% ipython --no-banner

In [1]: import numpy as np

In [2]: np.set_printoptions(suppress=True, linewidth=100)

In [3]: rng = np.random.default_rng(199825)

In [4]: W0 = np.triu(rng.random((7, 7)) < 0.4, 1).astype(int)

In [5]: W0 = W0 + W0.T

In [6]: W0
Out[6]: 
array([[0, 0, 1, 0, 1, 1, 1],
       [0, 0, 1, 0, 0, 0, 1],
       [1, 1, 0, 0, 1, 1, 0],
       [0, 0, 0, 0, 0, 1, 0],
       [1, 0, 1, 0, 0, 0, 1],
       [1, 0, 1, 1, 0, 0, 0],
       [1, 1, 0, 0, 1, 0, 0]])

In [7]: U, sv, Vt = np.linalg.svd(W0)

In [8]: np.argmax(sv[:-1] / (sv[1:] + 1e-6)) + 1
Out[8]: np.int64(6)

In [9]: B = U[:, :6] @ np.diag(sv[:6]) @ Vt[:6]

In [10]: np.round(np.abs(W0 - B).max(), 2)
Out[10]: np.float64(0.0)

In [11]: np.linalg.matrix_rank(W0, rtol=0.05)
Out[11]: np.int64(6)

In [12]: round(float(np.linalg.norm(W0 - B) / np.linalg.norm(W0)), 2)
Out[12]: 0.0

In [13]: w, evecs = np.linalg.eigh(W0)

In [14]: np.round(np.linalg.eigvalsh(W0 @ W0), 2) + 0
Out[14]: array([ 0.  ,  0.09,  0.5 ,  1.28,  2.95,  4.92, 10.26])

In [15]: np.round(np.abs(evecs[:, -1]), 2)
Out[15]: array([0.5 , 0.27, 0.48, 0.11, 0.42, 0.34, 0.37])

In [16]: np.round(evecs @ np.diag(w) @ evecs.T, 2) + 0
Out[16]: 
array([[0., 0., 1., 0., 1., 1., 1.],
       [0., 0., 1., 0., 0., 0., 1.],
       [1., 1., 0., 0., 1., 1., 0.],
       [0., 0., 0., 0., 0., 1., 0.],
       [1., 0., 1., 0., 0., 0., 1.],
       [1., 0., 1., 1., 0., 0., 0.],
       [1., 1., 0., 0., 1., 0., 0.]])

In [17]: np.round(np.linalg.eigvalsh(W0 + 2 * np.eye(7)), 2)
Out[17]: array([-0.22,  0.28,  1.29,  2.  ,  2.31,  3.13,  5.2 ])

In [18]: np.round(evecs.T @ evecs, 2) + 0
Out[18]: 
array([[1., 0., 0., 0., 0., 0., 0.],
       [0., 1., 0., 0., 0., 0., 0.],
       [0., 0., 1., 0., 0., 0., 0.],
       [0., 0., 0., 1., 0., 0., 0.],
       [0., 0., 0., 0., 1., 0., 0.],
       [0., 0., 0., 0., 0., 1., 0.],
       [0., 0., 0., 0., 0., 0., 1.]])

In [19]: np.unique(w.round(6) + 0, return_counts=True)[1]
Out[19]: array([1, 1, 1, 1, 1, 1, 1])

In [20]: th = np.radians(60)

In [21]: R = np.eye(7)

In [22]: R[4, 4] = R[2, 2] = np.cos(th)

In [23]: R[4, 2], R[2, 4] = -np.sin(th), np.sin(th)

In [24]: R.round(2)
Out[24]: 
array([[ 1.  ,  0.  ,  0.  ,  0.  ,  0.  ,  0.  ,  0.  ],
       [ 0.  ,  1.  ,  0.  ,  0.  ,  0.  ,  0.  ,  0.  ],
       [ 0.  ,  0.  ,  0.5 ,  0.  ,  0.87,  0.  ,  0.  ],
       [ 0.  ,  0.  ,  0.  ,  1.  ,  0.  ,  0.  ,  0.  ],
       [ 0.  ,  0.  , -0.87,  0.  ,  0.5 ,  0.  ,  0.  ],
       [ 0.  ,  0.  ,  0.  ,  0.  ,  0.  ,  1.  ,  0.  ],
       [ 0.  ,  0.  ,  0.  ,  0.  ,  0.  ,  0.  ,  1.  ]])

In [25]: B = W0 @ R.T

In [26]: np.allclose(np.linalg.norm(W0, axis=1), np.linalg.norm(B, axis=1))
Out[26]: True

In [27]: np.allclose(W0 @ W0.T, B @ B.T)
Out[27]: True

In [28]: np.allclose(W0 @ W0.T, W0.T @ W0)
Out[28]: True

In [29]: (W0 + W0.T) / 2
Out[29]: 
array([[0., 0., 1., 0., 1., 1., 1.],
       [0., 0., 1., 0., 0., 0., 1.],
       [1., 1., 0., 0., 1., 1., 0.],
       [0., 0., 0., 0., 0., 1., 0.],
       [1., 0., 1., 0., 0., 0., 1.],
       [1., 0., 1., 1., 0., 0., 0.],
       [1., 1., 0., 0., 1., 0., 0.]])

In [30]: W0 @ W0
Out[30]: 
array([[4, 2, 2, 1, 2, 1, 1],
       [2, 2, 0, 0, 2, 1, 0],
       [2, 0, 4, 1, 1, 1, 3],
       [1, 0, 1, 1, 0, 0, 0],
       [2, 2, 1, 0, 3, 2, 1],
       [1, 1, 1, 0, 2, 3, 1],
       [1, 0, 3, 0, 1, 1, 3]])

In [31]: np.allclose(W0, W0.T)
Out[31]: True

In [32]: np.round(np.sort(np.abs(np.linalg.eigvals(W0))), 2) + 0
Out[32]: array([0.  , 0.31, 0.71, 1.13, 1.72, 2.22, 3.2 ])

In [33]: round(float(np.linalg.det(W0)), 2)
Out[33]: 0.0

In [34]: X = np.load("m.npy")

In [35]: X
Out[35]: 
array([[-2, -2,  3, -3,  2,  1, -2, -3,  3, -3, -1, -2],
       [ 2,  3,  3, -3,  2,  1, -3, -3,  2, -2, -3,  3],
       [-3,  1,  3, -3, -3,  0,  0, -3,  3,  1, -1,  0],
       [ 1,  1, -3, -2, -3,  2,  3,  0,  1,  0,  0, -1],
       [ 0, -3,  3,  2,  0, -1,  1, -2, -3,  3, -3,  3],
       [ 0,  2,  3, -1, -2, -2, -2, -2, -2,  1, -1, -1],
       [ 1, -3, -3,  2, -1,  1,  0,  2, -3, -1,  2,  2],
       [ 1, -3,  0, -1, -1,  3,  2,  2,  2, -3, -3, -1]])

In [36]: B = X / np.linalg.norm(X, axis=1, keepdims=True)

In [37]: C2 = B @ B.T

In [38]: (np.abs(C2) > 0.9).astype(int)
Out[38]: 
array([[1, 0, 0, 0, 0, 0, 0, 0],
       [0, 1, 0, 0, 0, 0, 0, 0],
       [0, 0, 1, 0, 0, 0, 0, 0],
       [0, 0, 0, 1, 0, 0, 0, 0],
       [0, 0, 0, 0, 1, 0, 0, 0],
       [0, 0, 0, 0, 0, 1, 0, 0],
       [0, 0, 0, 0, 0, 0, 1, 0],
       [0, 0, 0, 0, 0, 0, 0, 1]])

In [39]: np.round(np.linalg.norm(B, axis=1), 2)
Out[39]: array([1., 1., 1., 1., 1., 1., 1., 1.])

In [40]: (C2 - 2 * np.eye(8)).round(6).argmax(axis=1)
Out[40]: array([2, 0, 0, 7, 5, 2, 7, 3])

In [41]: np.round(np.degrees(np.arccos(np.clip(C2[7, 1], -1, 1))), 2)
Out[41]: np.float64(89.11)

In [42]: x = np.array([4, -8, -7, 2, -6, -3, 9, -5, 9, 1, -7, 7])

In [43]: h1 = np.maximum(X @ x, 0)

In [44]: h1
Out[44]: array([ 0,  0, 21, 54, 47,  0, 18, 60])

In [45]: np.maximum(X @ x, 0) - np.maximum(-X @ x, 0)
Out[45]: array([-20, -12,  21,  54,  47, -46,  18,  60])

In [46]: f = np.array([2, -3])

In [47]: np.polyval(f, X[7])
Out[47]: array([-1, -9, -3, -5, -5,  3,  1,  1,  1, -9, -9, -5])

In [48]: np.convolve(X[7], f)
Out[48]: array([  2,  -9,   9,  -2,   1,   9,  -5,  -2,  -2, -12,   3,   7,   3])

In [49]: np.correlate(X[7], X[4], "full")
Out[49]: 
array([  3, -12,  12, -15,   7,  16,  -7,  17,   0, -24, -12,  -7,  -6,  18,  20,   3,   6,  -5,
       -21,  -2,   6,   3,   0])

In [50]: np.cross(X[7, :3], X[4, :3])
Out[50]: array([-9, -3, -3])

In [51]: np.array([np.convolve(row, f, "same") for row in X])
Out[51]: 
array([[ -4,   2,  12, -15,  13,  -4,  -7,   0,  15, -15,   7,  -1],
       [  4,   0,  -3, -15,  13,  -4,  -9,   3,  13, -10,   0,  15],
       [ -6,  11,   3, -15,   3,   9,   0,  -6,  15,  -7,  -5,   3],
       [  2,  -1,  -9,   5,   0,  13,   0,  -9,   2,  -3,   0,  -2],
       [  0,  -6,  15,  -5,  -6,  -2,   5,  -7,   0,  15, -15,  15],
       [  0,   4,   0, -11,  -1,   2,   2,   2,   2,   8,  -5,   1],
       [  2,  -9,   3,  13,  -8,   5,  -3,   4, -12,   7,   7,  -2],
       [  2,  -9,   9,  -2,   1,   9,  -5,  -2,  -2, -12,   3,   7]])

In [52]: F = np.loadtxt("data.csv", delimiter=",")

In [53]: F
Out[53]: 
array([[ 0.12, -0.8 ,  0.91,  0.95,  0.89, -0.9 , -0.77],
       [-0.69, -1.  ,  1.  ,  0.98, -0.89, -1.  , -0.65],
       [ 0.46,  0.96, -0.98, -0.28,  0.91,  0.99, -0.12],
       [-0.22, -0.98,  1.  , -0.16, -0.96, -0.99,  0.55],
       [-0.61, -0.25, -0.32,  0.28, -0.56, -0.89, -0.32],
       [-0.25,  0.49, -0.79,  0.49,  0.58,  0.02, -0.52],
       [-0.24, -0.89,  0.93,  0.94,  0.6 , -0.98, -0.75],
       [ 0.67,  0.99, -1.  , -0.97,  0.49,  1.  ,  0.76],
       [-0.38, -0.98,  0.99,  0.42, -0.89, -1.  ,  0.1 ],
       [ 0.53, -0.62,  0.94, -0.92, -0.92,  0.52,  0.9 ],
       [-0.01, -0.92,  0.98,  0.35, -0.6 , -0.95,  0.13],
       [-0.12,  0.64, -0.79, -0.84, -0.75,  0.73,  0.58],
       [ 0.17, -0.09,  0.29, -0.09,  0.03,  0.19,  0.13],
       [ 0.67, -0.11,  0.8 , -0.91, -0.7 ,  0.91,  0.87],
       [-0.59,  0.89, -0.99,  0.09,  0.27,  0.38, -0.52],
       [-0.41, -0.1 , -0.29,  0.33, -0.17, -0.69, -0.32],
       [ 0.35, -0.01,  0.43, -0.71, -0.52,  0.66,  0.62],
       [-0.36,  1.  , -1.  , -0.93,  0.18,  1.  ,  0.2 ],
       [-0.3 ,  0.03, -0.33,  0.03, -0.28, -0.42, -0.11],
       [-0.5 ,  0.63, -0.93,  0.48,  0.42, -0.21, -0.6 ],
       [ 0.83, -1.  ,  1.  , -0.21, -0.77, -0.89,  0.84],
       [ 0.24,  1.  , -1.  , -0.44,  0.96,  1.  , -0.39],
       [ 0.34,  0.97, -0.99, -0.18,  0.92,  0.99, -0.28],
       [-0.3 , -0.17, -0.09,  0.36, -0.04, -0.64, -0.3 ],
       [-0.39,  0.88, -0.99,  0.82,  0.94,  0.45, -0.85],
       [-0.45, -0.77,  0.7 ,  0.83,  0.09, -0.97, -0.62],
       [-0.62,  0.99, -1.  ,  0.45,  0.91,  0.92, -0.83],
       [-0.68, -0.99,  0.99,  0.86, -0.84, -1.  , -0.47]])

In [54]: Ac = F - F.mean(axis=0)

In [55]: evecs = np.linalg.svd(Ac)[2][:4]

In [56]: B = Ac - Ac @ evecs.T @ evecs

In [57]: np.round((Ac @ evecs.T).std(axis=0), 2)
Out[57]: array([1.43, 0.98, 0.49, 0.29])

In [58]: np.round(B.std(axis=0), 2)
Out[58]: array([0.08, 0.04, 0.03, 0.1 , 0.07, 0.03, 0.06])

In [59]: B = np.array([[-3, -4], [-3, -2]])

In [60]: cent = np.array([[0, -1, 2, -1, 2, 1, -1, -2, 1],
    ...:     [-1, 1, 0, 0, 0, 0, 0, -2, 0],
    ...:     [1, -1, 2, -2, -2, 1, 2, 2, 0],
    ...:     [1, 1, -1, 2, -2, -2, -2, 1, -2],
    ...:     [0, 2, -1, 0, -1, 1, 2, 1, 0],
    ...:     [1, -2, -2, 1, 2, -2, 2, -2, 0],
    ...:     [0, 2, 2, -2, -1, -1, -2, -1, -1],
    ...:     [-1, 2, 2, 2, 2, -2, -1, -1, 1],
    ...:     [-1, -2, 0, 1, 2, 1, -1, 1, 2]])

In [61]: feats = np.block([[B, np.zeros((2, 9))], [np.zeros((9, 2)), cent]])

In [62]: feats
Out[62]: 
array([[-3., -4.,  0.,  0.,  0.,  0.,  0.,  0.,  0.,  0.,  0.],
       [-3., -2.,  0.,  0.,  0.,  0.,  0.,  0.,  0.,  0.,  0.],
       [ 0.,  0.,  0., -1.,  2., -1.,  2.,  1., -1., -2.,  1.],
       [ 0.,  0., -1.,  1.,  0.,  0.,  0.,  0.,  0., -2.,  0.],
       [ 0.,  0.,  1., -1.,  2., -2., -2.,  1.,  2.,  2.,  0.],
       [ 0.,  0.,  1.,  1., -1.,  2., -2., -2., -2.,  1., -2.],
       [ 0.,  0.,  0.,  2., -1.,  0., -1.,  1.,  2.,  1.,  0.],
       [ 0.,  0.,  1., -2., -2.,  1.,  2., -2.,  2., -2.,  0.],
       [ 0.,  0.,  0.,  2.,  2., -2., -1., -1., -2., -1., -1.],
       [ 0.,  0., -1.,  2.,  2.,  2.,  2., -2., -1., -1.,  1.],
       [ 0.,  0., -1., -2.,  0.,  1.,  2.,  1., -1.,  1.,  2.]])

In [63]: (feats != 0).astype(int)
Out[63]: 
array([[1, 1, 0, 0, 0, 0, 0, 0, 0, 0, 0],
       [1, 1, 0, 0, 0, 0, 0, 0, 0, 0, 0],
       [0, 0, 0, 1, 1, 1, 1, 1, 1, 1, 1],
       [0, 0, 1, 1, 0, 0, 0, 0, 0, 1, 0],
       [0, 0, 1, 1, 1, 1, 1, 1, 1, 1, 0],
       [0, 0, 1, 1, 1, 1, 1, 1, 1, 1, 1],
       [0, 0, 0, 1, 1, 0, 1, 1, 1, 1, 0],
       [0, 0, 1, 1, 1, 1, 1, 1, 1, 1, 0],
       [0, 0, 0, 1, 1, 1, 1, 1, 1, 1, 1],
       [0, 0, 1, 1, 1, 1, 1, 1, 1, 1, 1],
       [0, 0, 1, 1, 0, 1, 1, 1, 1, 1, 1]])

In [64]: np.round(np.linalg.det(feats), 2)
Out[64]: np.float64(16992.0)

In [65]: z = rng.permutation(11)

In [66]: z
Out[66]: array([ 8,  2, 10,  5,  1,  9,  7,  0,  4,  3,  6])

In [67]: B = feats[z][:, z]

In [68]: np.round(np.sort(np.abs(np.linalg.eigvals(B))), 2)
Out[68]: array([1.  , 1.14, 1.52, 1.52, 2.46, 2.46, 2.89, 2.89, 3.77, 5.65, 6.  ])

In [69]: A = np.loadtxt("dump.csv", delimiter=",")

In [70]: A
Out[70]: 
array([[18.,  9., -6.,  0.],
       [ 9.,  9.,  0.,  3.],
       [-6.,  0.,  4.,  2.],
       [ 0.,  3.,  2.,  2.]])

In [71]: w, evecs = np.linalg.eigh(A)

In [72]: np.round(evecs.T @ A @ evecs, 2) + 0
Out[72]: 
array([[ 0.  ,  0.  ,  0.  ,  0.  ],
       [ 0.  ,  0.  ,  0.  ,  0.  ],
       [ 0.  ,  0.  ,  8.12,  0.  ],
       [ 0.  ,  0.  ,  0.  , 24.88]])

In [73]: np.unique(w.round(6) + 0, return_counts=True)[1]
Out[73]: array([2, 1, 1])

In [74]: np.round(evecs.T @ evecs, 2) + 0
Out[74]: 
array([[1., 0., 0., 0.],
       [0., 1., 0., 0.],
       [0., 0., 1., 0.],
       [0., 0., 0., 1.]])

In [75]: (w > 1e-8).sum(), (w < -1e-8).sum()
Out[75]: (np.int64(2), np.int64(0))

In [76]: np.round(w.sum(), 2), np.trace(A)
Out[76]: (np.float64(33.0), np.float64(33.0))

In [77]: np.abs(evecs[:, -1]).round(6).argmax()
Out[77]: np.int64(0)

In [78]: proj = np.triu(np.array([[0, 3, 3, 3], [3, 2, 1, 2], [3, 2, 3, 1], [3, 3, 0, 1]]), 1) + np.eye(4)

In [79]: B = proj @ A @ np.linalg.inv(proj)

In [80]: np.linalg.matrix_rank(B)
Out[80]: np.int64(2)

In [81]: proj @ A - A @ proj
Out[81]: 
array([[  9., -18., -45., -45.],
       [ -6., -21., -28., -39.],
       [  0.,  21.,  20.,  16.],
       [  0.,   0.,  -3.,  -8.]])

In [82]: B
Out[82]: 
array([[ 27., -36., -33.,  45.],
       [  3.,   6.,  -7.,  -5.],
       [ -6.,  21.,   3., -23.],
       [  0.,   3.,  -1.,  -3.]])

In [83]: np.round(np.linalg.det(B), 2)
Out[83]: np.float64(0.0)
